$ python3 -q
>>> import numpy as np
>>> np.set_printoptions(precision=2, suppress=True, linewidth=160, floatmode="fixed")
>>> m1 = np.load("a.npy")
>>> print(m1)
[[ -0.20   1.70 -15.00  -0.20]
 [ -1.30   0.40  -8.00   0.40]
 [ -1.60  -0.20  -6.00  -0.80]
 [  0.90   0.20   1.00  -0.40]
 [ -1.20   0.20  13.00  -1.00]]
>>> hat = m1 @ np.linalg.solve(m1.T @ m1, m1.T)
>>> print(np.diag(hat))
[0.94 0.64 1.00 0.42 1.00]
>>> print(hat.round(2) + 0)
[[ 0.94  0.14 -0.01  0.18  0.00]
 [ 0.14  0.64  0.03 -0.46 -0.01]
 [-0.01  0.03  1.00  0.03  0.00]
 [ 0.18 -0.46  0.03  0.42 -0.01]
 [ 0.00 -0.01  0.00 -0.01  1.00]]
>>> print(np.linalg.matrix_rank(np.eye(5) - hat))
1
>>> f = np.array([-1, 0])
>>> print(np.array([np.convolve(row, f, "same") for row in m1]))
[[  0.20  -1.70  15.00   0.20]
 [  1.30  -0.40   8.00  -0.40]
 [  1.60   0.20   6.00   0.80]
 [ -0.90  -0.20  -1.00   0.40]
 [  1.20  -0.20 -13.00   1.00]]
>>> print(np.cross(m1[1, :3], m1[2, :3]))
[-4.00  5.00  0.90]
>>> print(np.convolve(m1[1], f))
[ 1.30 -0.40  8.00 -0.40  0.00]
>>> x0 = np.array([4, 0, 8, 4])
>>> y = m1 @ x0
>>> print(np.round(np.linalg.pinv(m1) @ m1, 2) + 0)
[[1.00 0.00 0.00 0.00]
 [0.00 1.00 0.00 0.00]
 [0.00 0.00 1.00 0.00]
 [0.00 0.00 0.00 1.00]]
>>> print(np.round(np.linalg.lstsq(m1, y)[0], 2) + 0)
[4.00 0.00 8.00 4.00]
>>> print(np.round(np.linalg.solve(m1.T @ m1, m1.T @ y), 2) + 0)
[4.00 0.00 8.00 4.00]
>>> try:
...     np.linalg.solve(m1, y)
... except np.linalg.LinAlgError as e:
...     print(e)
... 
Last 2 dimensions of the array must be square
>>> print(y)
[-121.60  -67.60  -57.60   10.00   95.20]
>>> rng = np.random.default_rng(461671)
>>> y = y + 0.1 * rng.normal(size=5)
>>> print(y)
[-121.72  -67.60  -57.78    9.94   95.18]
>>> c, *_ = np.linalg.lstsq(m1, y)
>>> print(c)
[4.00 0.03 8.01 4.16]
>>> print(c.round())
[4.00 0.00 8.00 4.00]
>>> print(round(np.linalg.norm(y - m1 @ c), 2))
0.01
>>> print([round(float(np.linalg.norm(np.linalg.solve(m1.T @ m1 + lam * np.eye(4), m1.T @ y))), 2) for lam in (0, 1, 10, 100)])
[9.87, 9.21, 8.11, 6.66]
>>> X = np.load("sample1.npy")
>>> print(X)
[[ 3.84  0.40  1.79 -1.83  1.01]
 [-1.01  0.63  0.45 -1.35 -0.77]
 [-1.64  1.34 -0.47 -2.76 -0.97]
 [-0.48  0.59 -0.56  1.59  0.95]
 [-1.46 -0.69  4.42  4.31  0.18]
 [ 2.13  0.69  3.32 -0.55 -0.93]
 [-3.73 -1.69  0.79  0.31  0.70]
 [ 1.56 -0.38 -2.13 -1.24  0.21]
 [-3.55  1.80 -1.22  0.83  0.57]
 [ 1.63  0.75 -2.52  0.49  0.07]
 [ 0.46 -0.21 -2.54 -0.39 -0.58]
 [ 6.21  0.30  1.52  0.65 -0.27]
 [ 1.24 -0.55 -0.88  1.33 -0.75]
 [ 0.13 -1.50  1.87  0.24  0.84]]
>>> Xs = X - X.mean(axis=0)
>>> V = np.linalg.svd(Xs)[2][:3]
>>> out = Xs - Xs @ V.T @ V
>>> print(np.linalg.norm(out, axis=1).round(6).argmax())
8
>>> print((Xs @ V.T).std(axis=0))
[2.64 2.22 1.44]
>>> print(round(float(np.linalg.norm(out) / np.linalg.norm(Xs)), 2))
0.28
>>> arr = np.loadtxt("case19.csv", delimiter=",")
>>> print(arr)
[[-1.70 -1.00  0.00  2.00 -1.00  2.00 -2.00]
 [-2.00  2.30 -1.00 -1.00 -2.00  2.00 -2.00]
 [ 2.00  2.00 -0.70  2.00 -1.00  1.00  1.00]
 [-1.00 -1.00 -1.00 -0.70  1.00  0.00  0.00]
 [ 0.00  2.00  2.00 -2.00  0.30 -1.00  2.00]
 [ 2.00 -2.00  2.00 -1.00  2.00  0.30  2.00]
 [-2.00 -1.00  0.00  2.00 -1.00  2.00 -1.70]]
>>> w1 = np.array([[-1, -2], [-1, -2], [3, -3], [3, -2], [2, -2], [-1, 0], [-2, -3]])
>>> c = np.array([-2, -1])
>>> H = np.maximum(arr @ w1 + c, 0)
>>> print(H)
[[ 6.70  8.40]
 [ 0.00 13.40]
 [ 0.00  0.00]
 [ 0.00  5.40]
 [ 0.00  0.00]
 [ 0.70  0.00]
 [ 6.40  8.10]]
>>> print(np.linalg.matrix_rank(H))
2
>>> print((H > 0).astype(int))
[[1 1]
 [0 1]
 [0 0]
 [0 1]
 [0 0]
 [1 0]
 [1 1]]
>>> W2 = np.array([[2, 0], [0, 2]])
>>> print(w1 @ W2)
[[-2 -4]
 [-2 -4]
 [ 6 -6]
 [ 6 -4]
 [ 4 -4]
 [-2  0]
 [-4 -6]]
>>> print(H @ W2)
[[13.40 16.80]
 [ 0.00 26.80]
 [ 0.00  0.00]
 [ 0.00 10.80]
 [ 0.00  0.00]
 [ 1.40  0.00]
 [12.80 16.20]]
>>> print(round(float(np.linalg.det(arr)), 2))
-103.38
>>> print((arr + arr.T) / 2)
[[-1.70 -1.50  1.00  0.50 -0.50  2.00 -2.00]
 [-1.50  2.30  0.50 -1.00  0.00  0.00 -1.50]
 [ 1.00  0.50 -0.70  0.50  0.50  1.50  0.50]
 [ 0.50 -1.00  0.50 -0.70 -0.50 -0.50  1.00]
 [-0.50  0.00  0.50 -0.50  0.30  0.50  0.50]
 [ 2.00  0.00  1.50 -0.50  0.50  0.30  2.00]
 [-2.00 -1.50  0.50  1.00  0.50  2.00 -1.70]]
>>> print(np.sort(np.abs(np.linalg.eigvals(arr))))
[0.30 1.65 1.65 2.28 3.70 3.70 4.06]
>>> arr.inv()
Traceback (most recent call last):
  File "<python-input-49>", line 1, in <module>
    arr.inv()
    ^^^^^^^
AttributeError: 'numpy.ndarray' object has no attribute 'inv'
>>> print(round(float(np.abs(np.linalg.eigvals(arr)).max()), 2))
4.06
>>> G = np.cov(X, rowvar=False)
>>> print(np.corrcoef(X.T))
[[ 1.00  0.05  0.11 -0.16 -0.14]
 [ 0.05  1.00 -0.25 -0.31 -0.28]
 [ 0.11 -0.25  1.00  0.32  0.08]
 [-0.16 -0.31  0.32  1.00  0.27]
 [-0.14 -0.28  0.08  0.27  1.00]]
>>> print(round(np.corrcoef(X[:, 4], X[:, 1])[0, 1], 2))
-0.28
>>> print(np.argsort(-X.std(axis=0).round(6), kind="stable"))
[0 2 3 1 4]
>>> print(np.polyfit(X[:, 4], X[:, 1], 1))
[-0.38  0.11]
>>> print(G.shape)
(5, 5)
>>> print(G)
[[ 7.33  0.14  0.61 -0.75 -0.27]
 [ 0.14  1.00 -0.54 -0.53 -0.20]
 [ 0.61 -0.54  4.58  1.17  0.12]
 [-0.75 -0.53  1.17  3.00  0.33]
 [-0.27 -0.20  0.12  0.33  0.53]]
>>> th = np.radians(36)
>>> r_ = np.eye(5)
>>> r_[3, 3] = r_[4, 4] = np.cos(th)
>>> r_[3, 4], r_[4, 3] = -np.sin(th), np.sin(th)
>>> print(r_)
[[ 1.00  0.00  0.00  0.00  0.00]
 [ 0.00  1.00  0.00  0.00  0.00]
 [ 0.00  0.00  1.00  0.00  0.00]
 [ 0.00  0.00  0.00  0.81 -0.59]
 [ 0.00  0.00  0.00  0.59  0.81]]
>>> out = G @ r_.T
>>> print(np.abs(out - G).max(axis=0))
[0.00 0.00 0.00 0.77 1.70]
>>> print(out)
[[ 7.33  0.14  0.61 -0.44 -0.66]
 [ 0.14  1.00 -0.54 -0.31 -0.47]
 [ 0.61 -0.54  4.58  0.88  0.78]
 [-0.75 -0.53  1.17  2.23  2.03]
 [-0.27 -0.20  0.12 -0.04  0.63]]
>>> print(np.linalg.svd(G, compute_uv=False), np.linalg.svd(out, compute_uv=False))
[7.53 5.33 2.24 0.88 0.44] [7.53 5.33 2.24 0.88 0.44]
>>> print(np.allclose(np.linalg.norm(G, axis=1), np.linalg.norm(out, axis=1)))
True
>>> print(np.round(np.linalg.det(r_), 2), round(np.trace(r_), 2))
1.0 4.62
>>> M = np.tanh(np.array([[-1.7, 1.0, -0.8],
...     [0.8, -1.0, 1.1],
...     [-0.6, -0.3, 0.2],
...     [-0.5, 0.6, 1.5],
...     [-1.9, 0.0, 0.3],
...     [-0.8, 0.3, 0.0],
...     [-1.0, 1.1, 0.5],
...     [3.5, -0.2, -0.9],
...     [-0.4, 0.2, -0.1],
...     [-0.8, -0.5, -0.2],
...     [0.0, 0.9, 0.4],
...     [-1.1, -2.4, 0.5],
...     [-1.2, -1.5, 0.7],
...     [-0.8, -0.8, -0.6]]) @ np.array([[3.1, -0.1, -0.4, -0.5],
...     [1.3, 1.7, 0.2, 0.6],
...     [-0.3, 0.4, -0.6, 1.2]]))
>>> print(M)
[[-1.00  0.91  0.88  0.45]
 [ 0.69 -0.87 -0.83  0.31]
 [-0.98 -0.35  0.06  0.35]
 [-0.84  0.93 -0.52  0.98]
 [-1.00  0.30  0.52  0.86]
 [-0.97  0.53  0.36  0.52]
 [-0.95  0.97  0.31  0.94]
 [ 1.00 -0.78 -0.72 -0.99]
 [-0.74  0.33  0.25  0.20]
 [-1.00 -0.69  0.33 -0.14]
 [ 0.78  0.93 -0.06  0.77]
 [-1.00 -1.00 -0.33 -0.28]
 [-1.00 -0.97 -0.24  0.49]
 [-1.00 -0.91  0.48 -0.66]]
>>> out = np.c_[M[:, :3] @ np.array([[4, -5, 2], [3, -4, -3], [-1, -5, -2]]), np.array([3, 1, 3, 3, 2, 0, 0, 1, 2, 0, 3, 2, 2, 1])]
>>> print(out)
[[-2.13 -3.04 -6.49  3.00]
 [ 0.98  4.17  5.65  1.00]
 [-5.04  6.02 -1.02  3.00]
 [-0.04  3.09 -3.43  3.00]
 [-3.62  1.18 -3.95  2.00]
 [-2.65  0.92 -4.25  0.00]
 [-1.18 -0.70 -5.44  0.00]
 [ 2.37  1.71  5.78  1.00]
 [-2.23  1.12 -2.97  2.00]
 [-6.38  6.11 -0.57  0.00]
 [ 5.99 -7.35 -1.12  3.00]
 [-6.67 10.63  1.65  2.00]
 [-6.68 10.07  1.39  2.00]
 [-7.19  6.23 -0.22  1.00]]
>>> print(np.round(np.linalg.lstsq(M, out[:, 0])[0], 2) + 0)
[ 4.00  3.00 -1.00  0.00]
>>> print(np.round(np.linalg.norm(out - M @ np.linalg.lstsq(M, out)[0], axis=0), 2) + 0)
[0.00 0.00 0.00 5.63]
